$ python -q
>>> import numpy as np
>>> import numpy.linalg as la
>>> np.set_printoptions(precision=2, suppress=True, linewidth=120)
>>> W0 = np.loadtxt("layer8.csv", delimiter=",")
>>> print(W0.round(2) + 0)
[[ 0.32 -0.29  0.   -0.25  0.14  0.22  0.03]
 [-0.29  0.39  0.16  0.29 -0.19  0.08 -0.02]
 [ 0.    0.16  0.28  0.09 -0.05  0.3   0.27]
 [-0.25  0.29  0.09  0.23 -0.14 -0.03 -0.02]
 [ 0.14 -0.19 -0.05 -0.14  0.09 -0.04  0.09]
 [ 0.22  0.08  0.3  -0.03 -0.04  0.8  -0.12]
 [ 0.03 -0.02  0.27 -0.02  0.09 -0.12  0.89]]
>>> # symmetric, so the eigenvalues are real
>>> U, s, Vh = la.svd(W0)
>>> print(np.argmax(s[:-1] / (s[1:] + 1e-6)) + 1)
3
>>> A2 = U[:, :3] @ np.diag(s[:3]) @ Vh[:3]
>>> print(np.round(np.abs(W0 - A2).max(), 2))
0.0
>>> rng = np.random.default_rng(141366)
>>> A2 = W0 + rng.integers(-2, 3, (7, 3)) @ rng.integers(-2, 3, (3, 7))
>>> print(A2)
[[ 4.32 -0.29 -2.    0.75  0.14  2.22  1.03]
 [-0.29 -1.61  0.16  3.29 -0.19  2.08 -1.02]
 [-4.    0.16  0.28 -5.91  1.95 -1.7   2.27]
 [-8.25 -3.71  2.09 -0.77  1.86 -0.03 -1.02]
 [-1.86  1.81  1.95 -1.14 -0.91 -3.04 -0.91]
 [ 6.22  0.08 -1.7   3.97 -1.04  3.8  -0.12]
 [ 0.03 -6.02 -1.73  3.98  2.09  5.88  0.89]]
>>> print(np.round(la.svd(A2 - W0, compute_uv=False), 2) + 0)
[14.99 11.32  5.58  0.    0.    0.    0.  ]
>>> print(np.abs(A2 - W0).sum(axis=1))
[10.  8. 16. 18. 12. 16. 20.]
>>> A = np.load("case10.npy")
>>> print(A.round(2) + 0)
[[ 1.27 -0.24  0.04 -0.46 -0.32  0.27  0.02 -0.29  0.26 -0.37 -0.14 -0.1 ]
 [-0.24  0.76 -0.03 -0.22 -0.1   0.26 -0.19  0.15 -0.04 -0.23  0.12 -0.03]
 [ 0.04 -0.03  1.02  0.1  -0.21 -0.32 -0.03 -0.36  0.12  0.12 -0.34  0.02]
 [-0.46 -0.22  0.1   0.64  0.17  0.07  0.14  0.1  -0.22 -0.1   0.14  0.19]
 [-0.32 -0.1  -0.21  0.17  0.45 -0.16 -0.22 -0.18  0.    0.12  0.17  0.21]
 [ 0.27  0.26 -0.32  0.07 -0.16  1.19  0.03  0.26 -0.17 -0.24  0.09  0.29]
 [ 0.02 -0.19 -0.03  0.14 -0.22  0.03  0.38  0.32  0.1  -0.08 -0.08 -0.11]
 [-0.29  0.15 -0.36  0.1  -0.18  0.26  0.32  0.55 -0.07 -0.08  0.07 -0.11]
 [ 0.26 -0.04  0.12 -0.22  0.   -0.17  0.1  -0.07  1.05 -0.1  -0.27  0.17]
 [-0.37 -0.23  0.12 -0.1   0.12 -0.24 -0.08 -0.08 -0.1   1.02 -0.34  0.05]
 [-0.14  0.12 -0.34  0.14  0.17  0.09 -0.08  0.07 -0.27 -0.34  0.33 -0.01]
 [-0.1  -0.03  0.02  0.19  0.21  0.29 -0.11 -0.11  0.17  0.05 -0.01  0.36]]
>>> # null space of dimension 5
>>> lab = rng.permutation(7)
>>> print(lab)
[0 2 1 4 6 3 5]
>>> A2 = W0[lab][:, lab]
>>> print(np.diag(A2))
[0.32 0.28 0.39 0.09 0.89 0.23 0.8 ]
>>> print(np.allclose(A2, W0))
False
>>> print(A2.round(2) + 0)
[[ 0.32  0.   -0.29  0.14  0.03 -0.25  0.22]
 [ 0.    0.28  0.16 -0.05  0.27  0.09  0.3 ]
 [-0.29  0.16  0.39 -0.19 -0.02  0.29  0.08]
 [ 0.14 -0.05 -0.19  0.09  0.09 -0.14 -0.04]
 [ 0.03  0.27 -0.02  0.09  0.89 -0.02 -0.12]
 [-0.25  0.09  0.29 -0.14 -0.02  0.23 -0.03]
 [ 0.22  0.3   0.08 -0.04 -0.12 -0.03  0.8 ]]
>>> print(round(np.trace(A2), 2))
3.0
>>> vals, V = la.eigh(A2)
>>> print(np.round(V.T @ V, 2) + 0)
[[1. 0. 0. 0. 0. 0. 0.]
 [0. 1. 0. 0. 0. 0. 0.]
 [0. 0. 1. 0. 0. 0. 0.]
 [0. 0. 0. 1. 0. 0. 0.]
 [0. 0. 0. 0. 1. 0. 0.]
 [0. 0. 0. 0. 0. 1. 0.]
 [0. 0. 0. 0. 0. 0. 1.]]
>>> print(la.eigvalsh(A2 + 2 * np.eye(7)))
[2. 2. 2. 2. 3. 3. 3.]
>>> print(np.unique(vals.round(6) + 0, return_counts=True)[1])
[4 3]
>>> print(np.round(V.T @ A2 @ V, 2) + 0)
[[0. 0. 0. 0. 0. 0. 0.]
 [0. 0. 0. 0. 0. 0. 0.]
 [0. 0. 0. 0. 0. 0. 0.]
 [0. 0. 0. 0. 0. 0. 0.]
 [0. 0. 0. 0. 1. 0. 0.]
 [0. 0. 0. 0. 0. 1. 0.]
 [0. 0. 0. 0. 0. 0. 1.]]
>>> rk = la.matrix_rank(A)
>>> print(rk)
7
>>> ns = la.svd(A)[2][rk:].T
>>> print([int(la.matrix_rank(A[:i])) for i in range(1, len(A) + 1)])
[1, 2, 3, 4, 5, 6, 7, 7, 7, 7, 7, 7]
>>> print([int(la.matrix_rank(np.delete(A, i, axis=0))) for i in range(12)])
[7, 7, 7, 7, 7, 7, 7, 7, 7, 7, 7, 7]
>>> print(ns.shape)
(12, 5)
>>> print(np.round(ns @ ns.T, 2) + 0)
[[ 0.29  0.23  0.02  0.22  0.13 -0.14  0.01  0.2  -0.02  0.15  0.04  0.06]
 [ 0.23  0.31 -0.09  0.25  0.09 -0.12  0.2  -0.07 -0.03  0.14 -0.05  0.04]
 [ 0.02 -0.09  0.21 -0.16  0.21  0.07  0.01  0.2   0.02  0.03  0.2  -0.04]
 [ 0.22  0.25 -0.16  0.47 -0.09 -0.08 -0.15 -0.04  0.09  0.17 -0.08 -0.17]
 [ 0.13  0.09  0.21 -0.09  0.62  0.09  0.21  0.2  -0.07 -0.03 -0.15 -0.2 ]
 [-0.14 -0.12  0.07 -0.08  0.09  0.19  0.01 -0.1   0.09 -0.03  0.05 -0.28]
 [ 0.01  0.2   0.01 -0.15  0.21  0.01  0.63 -0.3  -0.1   0.05  0.09  0.11]
 [ 0.2  -0.07  0.2  -0.04  0.2  -0.1  -0.3   0.56 -0.05  0.    0.03  0.13]
 [-0.02 -0.03  0.02  0.09 -0.07  0.09 -0.1  -0.05  0.12  0.09  0.16 -0.2 ]
 [ 0.15  0.14  0.03  0.17 -0.03 -0.03  0.05  0.    0.09  0.2   0.27 -0.05]
 [ 0.04 -0.05  0.2  -0.08 -0.15  0.05  0.09  0.03  0.16  0.27  0.75  0.03]
 [ 0.06  0.04 -0.04 -0.17 -0.2  -0.28  0.11  0.13 -0.2  -0.05  0.03  0.65]]
>>> U, s, Vh = la.svd(A)
>>> V = Vh[:(s > 1e-8).sum()]
>>> x0 = A[8] + 2 * A[1] + rng.integers(2) * np.eye(12)[7]
>>> print(x0)
[-0.22  1.48  0.06 -0.65 -0.2   0.36 -0.29  1.23  0.97 -0.55 -0.03  0.12]
>>> print(np.allclose(V.T @ V @ x0, x0))
False
>>> print(np.round(V.T @ V, 2) + 0)
[[ 0.71 -0.23 -0.02 -0.22 -0.13  0.14 -0.01 -0.2   0.02 -0.15 -0.04 -0.06]
 [-0.23  0.69  0.09 -0.25 -0.09  0.12 -0.2   0.07  0.03 -0.14  0.05 -0.04]
 [-0.02  0.09  0.79  0.16 -0.21 -0.07 -0.01 -0.2  -0.02 -0.03 -0.2   0.04]
 [-0.22 -0.25  0.16  0.53  0.09  0.08  0.15  0.04 -0.09 -0.17  0.08  0.17]
 [-0.13 -0.09 -0.21  0.09  0.38 -0.09 -0.21 -0.2   0.07  0.03  0.15  0.2 ]
 [ 0.14  0.12 -0.07  0.08 -0.09  0.81 -0.01  0.1  -0.09  0.03 -0.05  0.28]
 [-0.01 -0.2  -0.01  0.15 -0.21 -0.01  0.37  0.3   0.1  -0.05 -0.09 -0.11]
 [-0.2   0.07 -0.2   0.04 -0.2   0.1   0.3   0.44  0.05  0.   -0.03 -0.13]
 [ 0.02  0.03 -0.02 -0.09  0.07 -0.09  0.1   0.05  0.88 -0.09 -0.16  0.2 ]
 [-0.15 -0.14 -0.03 -0.17  0.03  0.03 -0.05  0.   -0.09  0.8  -0.27  0.05]
 [-0.04  0.05 -0.2   0.08  0.15 -0.05 -0.09 -0.03 -0.16 -0.27  0.25 -0.03]
 [-0.06 -0.04  0.04  0.17  0.2   0.28 -0.11 -0.13  0.2   0.05 -0.03  0.35]]
>>> lab = rng.permutation(12)
>>> print(lab)
[ 9  6  3  0  5 11  4  1 10  7  2  8]
>>> A2 = A[lab][:, lab]
>>> print(np.allclose(A2, A))
False
>>> feats = np.load("out13.npy")
>>> print(feats.round(2) + 0)
[[-0.03  0.48  0.38 -0.19 -0.21 -0.08]
 [-0.23 -0.23 -0.12  0.    0.37 -0.03]
 [-0.1  -0.31 -0.09 -0.53  0.39 -0.46]
 [-0.43  0.24 -0.14 -0.39 -0.03  0.38]
 [-0.03 -0.51  0.39  0.24 -0.07  0.07]
 [-0.37  0.18 -0.36  0.25 -0.29 -0.64]
 [ 0.33  0.32  0.07 -0.13  0.24 -0.28]
 [-0.5  -0.13  0.14 -0.08 -0.36  0.01]
 [ 0.07  0.22 -0.25  0.49  0.23  0.06]
 [ 0.07 -0.27 -0.07  0.15 -0.26 -0.18]
 [ 0.4  -0.18 -0.58 -0.3  -0.43  0.17]
 [-0.3   0.04 -0.32  0.17  0.3   0.28]]
>>> print(la.norm(feats, axis=0))
[1. 1. 1. 1. 1. 1.]
>>> print(np.round(la.pinv(feats), 2) + 0)
[[-0.03 -0.23 -0.1  -0.43 -0.03 -0.37  0.33 -0.5   0.07  0.07  0.4  -0.3 ]
 [ 0.48 -0.23 -0.31  0.24 -0.51  0.18  0.32 -0.13  0.22 -0.27 -0.18  0.04]
 [ 0.38 -0.12 -0.09 -0.14  0.39 -0.36  0.07  0.14 -0.25 -0.07 -0.58 -0.32]
 [-0.19  0.   -0.53 -0.39  0.24  0.25 -0.13 -0.08  0.49  0.15 -0.3   0.17]
 [-0.21  0.37  0.39 -0.03 -0.07 -0.29  0.24 -0.36  0.23 -0.26 -0.43  0.3 ]
 [-0.08 -0.03 -0.46  0.38  0.07 -0.64 -0.28  0.01  0.06 -0.18  0.17  0.28]]
>>> print(np.round(feats @ feats.T, 2) + 0)
[[ 0.46 -0.22 -0.12  0.12 -0.13  0.03  0.17  0.1  -0.14 -0.12 -0.19 -0.21]
 [-0.22  0.26  0.27  0.04  0.05  0.   -0.06 -0.01  0.05 -0.04 -0.15  0.2 ]
 [-0.12  0.27  0.76  0.   -0.06  0.06  0.15 -0.02 -0.25 -0.02 -0.01 -0.05]
 [ 0.12  0.04  0.    0.56 -0.23 -0.08 -0.14  0.21 -0.12 -0.2   0.06  0.22]
 [-0.13  0.05 -0.06 -0.23  0.48 -0.18 -0.21  0.14 -0.1   0.15 -0.18 -0.1 ]
 [ 0.03  0.    0.06 -0.08 -0.18  0.85 -0.01  0.19  0.12  0.18 -0.03  0.01]
 [ 0.17 -0.06  0.15 -0.14 -0.21 -0.01  0.37 -0.27  0.05 -0.1  -0.08 -0.14]
 [ 0.1  -0.01 -0.02  0.21  0.14  0.19 -0.27  0.42 -0.22  0.07 -0.08 -0.02]
 [-0.14  0.05 -0.25 -0.12 -0.1   0.12  0.05 -0.22  0.41 -0.03 -0.1   0.24]
 [-0.12 -0.04 -0.02 -0.2   0.15  0.18 -0.1   0.07 -0.03  0.21  0.15 -0.11]
 [-0.19 -0.15 -0.01  0.06 -0.18 -0.03 -0.08 -0.08 -0.1   0.15  0.83 -0.07]
 [-0.21  0.2  -0.05  0.22 -0.1   0.01 -0.14 -0.02  0.24 -0.11 -0.07  0.39]]
>>> print(la.svd(feats, compute_uv=False))
[1. 1. 1. 1. 1. 1.]
>>> E = np.load("mat.npy")
>>> print(E)
[[-0.1   1.1  -1.    0.4   0.5   0.1   0.9  -1.4 ]
 [-0.6   0.5  -1.8  -1.    2.3   0.8  -0.4   2.1 ]
 [ 0.1  -0.7   0.2   0.4  -0.7   0.8  -0.1  -0.1 ]
 [ 1.2   0.7  -0.3   0.   -0.9  -2.    0.6   0.6 ]
 [-1.3  -1.5   1.1  -0.5  -1.3  -0.5  -0.4  -0.4 ]
 [-0.1  -0.4  -0.3   3.3   0.2  -0.3   0.5  -0.6 ]
 [ 0.3  -0.2   1.7   0.    0.4   0.6  -1.6   1.  ]
 [-1.2  -1.4   0.7  -0.4  -0.3   0.7   0.6  -0.3 ]
 [-0.9  -0.1  -0.1   1.1  -0.3   0.8   1.5   0.5 ]
 [-1.8   1.    0.3   1.4  -0.3  -0.9   0.6  -1.3 ]
 [-0.5  -1.   -1.5  -1.2   0.1  -0.6   1.7  -0.2 ]
 [-0.26 -0.23 -0.45  3.43 -0.02 -0.38  0.47 -0.53]]
>>> A2 = np.c_[E[:, :7] @ np.array([[2, 1, 0, 2, 2, 2, 2],
...     [0, 2, 2, 1, 2, 2, 0],
...     [1, 2, 0, 2, 0, 2, 1],
...     [1, 1, 0, 0, 1, 1, 2],
...     [0, 2, 1, 0, 1, 2, 1],
...     [0, 1, 1, 0, 1, 1, 1],
...     [1, 2, 1, 2, 1, 1, 0]]), np.array([-2, 0, -1, -1, 2, -1, 2, 0, -1, 0, 2, -2])]
>>> print(A2.round(2) + 0)
[[ 0.1   3.4   3.7   0.7   3.9   2.4   0.2  -2.  ]
 [-4.4   0.4   3.7  -5.1   1.5   0.2  -1.9   0.  ]
 [ 0.7  -1.3  -1.4  -0.3  -0.8  -1.1   1.3  -1.  ]
 [ 2.7  -0.6  -0.9   3.7   1.5   0.   -0.8  -1.  ]
 [-2.4  -6.5  -5.2  -2.7  -8.3  -7.4  -4.3   2.  ]
 [ 3.3   2.9  -0.4  -0.2   2.7   2.3   6.   -1.  ]
 [ 0.7   1.5  -1.    0.6  -0.4   3.4   3.3   2.  ]
 [-1.5  -1.7  -1.8  -1.2  -4.6  -3.5  -2.1   0.  ]
 [ 0.7   3.    1.8   0.9   1.1   0.6   0.8  -1.  ]
 [-1.3   1.9   1.4  -0.8  -0.8  -0.5  -1.7   0.  ]
 [-2.   -3.7  -0.8  -1.6  -3.   -5.9  -5.4   2.  ]
 [ 2.93  2.33 -0.39 -0.71  2.52  1.6   5.49 -2.  ]]
>>> print(np.round(la.norm(A2 - E @ la.lstsq(E, A2)[0], axis=0), 2) + 0)
[0.   0.   0.   0.   0.   0.   0.   2.13]
>>> print(la.matrix_rank(A2))
7
>>> f, g = E[0], E[8]
>>> print(f @ f)
5.41
>>> print(round(f @ g, 2))
1.1
>>> pr = (f @ g) / (f @ f) * f
>>> print(pr)
[-0.02  0.22 -0.2   0.08  0.1   0.02  0.18 -0.28]
>>> print(np.outer(f, g))
[[ 0.09  0.01  0.01 -0.11  0.03 -0.08 -0.15 -0.05]
 [-0.99 -0.11 -0.11  1.21 -0.33  0.88  1.65  0.55]
 [ 0.9   0.1   0.1  -1.1   0.3  -0.8  -1.5  -0.5 ]
 [-0.36 -0.04 -0.04  0.44 -0.12  0.32  0.6   0.2 ]
 [-0.45 -0.05 -0.05  0.55 -0.15  0.4   0.75  0.25]
 [-0.09 -0.01 -0.01  0.11 -0.03  0.08  0.15  0.05]
 [-0.81 -0.09 -0.09  0.99 -0.27  0.72  1.35  0.45]
 [ 1.26  0.14  0.14 -1.54  0.42 -1.12 -2.1  -0.7 ]]
>>> print(np.round(la.norm(f + g) ** 2 + la.norm(f - g) ** 2, 2))
21.36
>>> x0 = np.array([3, 1, -2, 3, 3, -2, -2, 1])
>>> y = E @ x0
>>> c, lr = np.zeros(8), 1 / la.norm(E, 2) ** 2
>>> for i in range(300):
...     c -= lr * E.T @ (E @ c - y)
...     if i % 50 == 0: print(i, round(la.norm(E @ c - y), 2))
... 
0 12.61
50 0.21
100 0.08
150 0.03
200 0.01
250 0.0
>>> print(c)
[ 3.  1. -2.  3.  3. -2. -2.  1.]
>>> q, Rm = la.qr(E)
>>> print(np.round(q @ Rm, 2) + 0)
[[-0.1   1.1  -1.    0.4   0.5   0.1   0.9  -1.4 ]
 [-0.6   0.5  -1.8  -1.    2.3   0.8  -0.4   2.1 ]
 [ 0.1  -0.7   0.2   0.4  -0.7   0.8  -0.1  -0.1 ]
 [ 1.2   0.7  -0.3   0.   -0.9  -2.    0.6   0.6 ]
 [-1.3  -1.5   1.1  -0.5  -1.3  -0.5  -0.4  -0.4 ]
 [-0.1  -0.4  -0.3   3.3   0.2  -0.3   0.5  -0.6 ]
 [ 0.3  -0.2   1.7   0.    0.4   0.6  -1.6   1.  ]
 [-1.2  -1.4   0.7  -0.4  -0.3   0.7   0.6  -0.3 ]
 [-0.9  -0.1  -0.1   1.1  -0.3   0.8   1.5   0.5 ]
 [-1.8   1.    0.3   1.4  -0.3  -0.9   0.6  -1.3 ]
 [-0.5  -1.   -1.5  -1.2   0.1  -0.6   1.7  -0.2 ]
 [-0.26 -0.23 -0.45  3.43 -0.02 -0.38  0.47 -0.53]]
>>> print(np.round(abs(Rm[0, 0]), 2), round(la.norm(E[:, 0]), 2))
3.07 3.07
>>> print(q.round(2) + 0)
[[-0.03 -0.4  -0.18 -0.03 -0.08  0.23  0.13  0.48]
 [-0.2  -0.24 -0.49  0.23  0.54 -0.11 -0.29 -0.4 ]
 [ 0.03  0.26 -0.02 -0.12 -0.16  0.5  -0.38 -0.09]
 [ 0.39 -0.12 -0.03 -0.04 -0.47 -0.41  0.16 -0.45]
 [-0.42  0.39  0.19  0.11 -0.25 -0.25 -0.43 -0.06]
 [-0.03  0.13 -0.14 -0.65  0.19 -0.2   0.1   0.11]
 [ 0.1   0.1   0.5   0.    0.51 -0.19  0.24 -0.12]
 [-0.39  0.37  0.07  0.09  0.1   0.04  0.42  0.08]
 [-0.29 -0.06 -0.02 -0.16 -0.13  0.48  0.41 -0.58]
 [-0.59 -0.54  0.25 -0.09 -0.2  -0.24 -0.03  0.03]
 [-0.16  0.3  -0.58  0.18 -0.17 -0.27  0.32  0.13]
 [-0.08  0.05 -0.16 -0.65  0.05 -0.1  -0.18 -0.04]]
>>> print(q.shape, Rm.shape)
(12, 8) (8, 8)
>>> print(np.abs(np.diag(Rm)))
[3.07 2.84 3.22 5.27 2.36 2.07 1.52 2.29]
